$ python -q
>>> import numpy as np
>>> np.set_printoptions(suppress=True, linewidth=120)
>>> m1 = np.array([[-8.7, -9.0, 3.0, -2.0],
...     [-4.0, -0.7, -3.0, 6.0],
...     [9.0, -2.0, 4.3, 1.0],
...     [-9.0, -9.0, 3.0, -1.7]])
>>> m1
array([[-8.7, -9. ,  3. , -2. ],
       [-4. , -0.7, -3. ,  6. ],
       [ 9. , -2. ,  4.3,  1. ],
       [-9. , -9. ,  3. , -1.7]])
>>> Uu, s, vt = np.linalg.svd(m1)
>>> np.argmax(s[:-1] / (s[1:] + 1e-6)) + 1
np.int64(3)
>>> s.round(2)
array([19.2 , 10.25,  5.98,  0.12])
>>> A2 = Uu[:, :3] @ np.diag(s[:3]) @ vt[:3]
>>> A2.round(2)
array([[-8.72, -8.96,  3.06, -1.98],
       [-4.  , -0.7 , -3.  ,  6.  ],
       [ 9.  , -2.  ,  4.3 ,  1.  ],
       [-8.98, -9.04,  2.94, -1.72]])
>>> np.round(np.abs(m1 - A2).max(), 2)
np.float64(0.06)
>>> round(np.linalg.norm(m1 - A2) / np.linalg.norm(m1), 2)
np.float64(0.01)
>>> np.linalg.matrix_rank(A2)
np.int64(3)
>>> w1 = np.array([[-1, -1, 3, 3, 2],
...     [-1, -3, 2, -2, 1],
...     [0, 1, -1, -3, -3],
...     [3, -2, 1, 1, -2]])
>>> c = np.array([0, -4, -5, -3, -2])
>>> H = np.maximum(m1 @ w1 + c, 0)
>>> np.linalg.matrix_rank(H)
np.int64(4)
>>> (H > 0).astype(int)
array([[1, 1, 0, 0, 0],
       [1, 0, 0, 1, 0],
       [0, 0, 1, 1, 0],
       [1, 1, 0, 0, 0]])
>>> C = np.array([[2, 0, 0], [-3, 1, -1], [2, -3, 3], [2, 2, -3], [0, -2, 2]])
>>> w1 @ C
array([[ 13,  -8,   5],
       [  7, -15,  17],
       [-11,   4,  -1],
       [ 16,   1,  -2]])
>>> (H @ C).round(6).argmax(axis=1)
array([1, 0, 0, 1])
